>>> import numpy as np
>>> import numpy.linalg as la
>>> np.set_printoptions(precision=4, suppress=True, linewidth=160)
>>> def rd(a):
...     return np.round(a, 4) + 0
... 
>>> mat = np.loadtxt("test8.csv", delimiter=",")
>>> print(mat)
[[ 17.   1.  -6.  -4.  -8.  -3.  -3.   7. -12.]
 [  1.  15.  -9. -10.   3.  -1. -19.  -9.   1.]
 [ -6.  -9.  13.   6.  -1.   2.  15.   3.   2.]
 [ -4. -10.   6.  17.   6.  12.  17.  -1.  -5.]
 [ -8.   3.  -1.   6.   9.   8.  -1.  -9.   2.]
 [ -3.  -1.   2.  12.   8.  13.   7.  -7.  -6.]
 [ -3. -19.  15.  17.  -1.   7.  28.   8.  -4.]
 [  7.  -9.   3.  -1.  -9.  -7.   8.  12.  -2.]
 [-12.   1.   2.  -5.   2.  -6.  -4.  -2.  14.]]
>>> # rows and columns are dependent
>>> def softmax(z):
...     e = np.exp(z - z.max(axis=-1, keepdims=True))
...     return e / e.sum(axis=-1, keepdims=True)
... 
>>> print(rd(softmax(mat[2])))
[0.     0.     0.1192 0.0001 0.     0.     0.8807 0.     0.    ]
>>> print(rd(softmax(mat).sum(axis=1)))
[1. 1. 1. 1. 1. 1. 1. 1. 1.]
>>> print(rd(softmax(mat[2] + 5)))
[0.     0.     0.1192 0.0001 0.     0.     0.8807 0.     0.    ]
>>> att = mat @ mat.T / np.sqrt(9)
>>> print(softmax(att)[2] @ mat)
[ -3. -19.  15.  17.  -1.   7.  28.   8.  -4.]
>>> print(rd(softmax(att + np.triu(np.full(att.shape, -np.inf), 1))))
[[1.     0.     0.     0.     0.     0.     0.     0.     0.    ]
 [0.     1.     0.     0.     0.     0.     0.     0.     0.    ]
 [0.     0.     1.     0.     0.     0.     0.     0.     0.    ]
 [0.     0.     0.     1.     0.     0.     0.     0.     0.    ]
 [0.     0.     0.     0.     1.     0.     0.     0.     0.    ]
 [0.     0.     0.     1.     0.     0.     0.     0.     0.    ]
 [0.     0.     0.     0.     0.     0.     1.     0.     0.    ]
 [0.     0.     0.     0.     0.     0.     0.0048 0.9952 0.    ]
 [0.     0.     0.     0.     0.     0.     0.     0.     1.    ]]
>>> print(softmax(att).round(6).argmax(axis=1))
[0 1 6 6 4 3 6 7 8]
>>> J = np.load("w.npy")
>>> print(J)
[[ 1.3715 -0.0872  1.2703  1.1149 -0.2495 -0.4227 -1.4325 -0.6468  1.3306  1.5798]
 [ 0.3772  0.0022  0.6797  0.5535 -0.2151 -0.3333 -0.7573 -0.5207  0.8839  0.9319]
 [-0.1752 -0.1111 -0.8943 -0.7876  0.3085  0.5529  1.0436  0.7461 -1.3284 -1.5561]
 [ 0.0097  0.0449  0.5749  0.3531 -0.2408 -0.4195 -0.6517 -0.582   0.9358  0.8543]]
>>> x0 = np.array([2, -2, 0, 1, -1, 2, 2, -1, 1, 2])
>>> print(rd(J @ x0))
[ 5.7084  2.6058 -3.218   1.6075]
>>> print((J @ x0).argmax())
0
